$ ipython --no-banner

In [1]: import numpy as np

In [2]: np.set_printoptions(suppress=True, linewidth=140)

In [3]: rd = lambda a: np.round(a, 1) + 0

In [4]: th = np.deg2rad(72)

In [5]: m1 = np.eye(8)

In [6]: m1[np.ix_([0, 5], [0, 5])] = [[np.cos(th), -np.sin(th)], [np.sin(th), np.cos(th)]]

In [7]: rd(m1)
Out[7]: 
array([[ 0.3,  0. ,  0. ,  0. ,  0. , -1. ,  0. ,  0. ],
       [ 0. ,  1. ,  0. ,  0. ,  0. ,  0. ,  0. ,  0. ],
       [ 0. ,  0. ,  1. ,  0. ,  0. ,  0. ,  0. ,  0. ],
       [ 0. ,  0. ,  0. ,  1. ,  0. ,  0. ,  0. ,  0. ],
       [ 0. ,  0. ,  0. ,  0. ,  1. ,  0. ,  0. ,  0. ],
       [ 1. ,  0. ,  0. ,  0. ,  0. ,  0.3,  0. ,  0. ],
       [ 0. ,  0. ,  0. ,  0. ,  0. ,  0. ,  1. ,  0. ],
       [ 0. ,  0. ,  0. ,  0. ,  0. ,  0. ,  0. ,  1. ]])

In [8]: W = np.array([[-1, 4, -2, 1],
   ...:     [-3, 1, 4, 5],
   ...:     [1, -5, 5, -5],
   ...:     [5, -3, -5, 5],
   ...:     [2, 3, -3, 3],
   ...:     [2, -4, 2, 3],
   ...:     [3, -5, -3, 0],
   ...:     [-2, 4, -5, 5]])

In [9]: beta = np.array([1, 1, 3, 0])

In [10]: act = np.maximum(m1 @ W + beta, 0)

In [11]: rd(act)
Out[11]: 
array([[0. , 6. , 0.5, 0. ],
       [0. , 2. , 7. , 5. ],
       [2. , 0. , 8. , 0. ],
       [6. , 0. , 0. , 5. ],
       [3. , 4. , 0. , 3. ],
       [0.7, 3.6, 1.7, 1.9],
       [4. , 0. , 0. , 0. ],
       [0. , 5. , 0. , 5. ]])

In [12]: cent = np.array([[4, 0, -3], [0, -5, 4], [2, -1, 5], [2, 2, 3]])

In [13]: rd(act @ cent)
Out[13]: 
array([[  1. , -30.7,  26.6],
       [ 24. ,  -7. ,  58. ],
       [ 24. ,  -8. ,  34. ],
       [ 34. ,  10. ,  -3. ],
       [ 18. , -14. ,  16. ],
       [  9.9, -15.8,  26.5],
       [ 16. ,   0. , -12. ],
       [ 10. , -15. ,  35. ]])
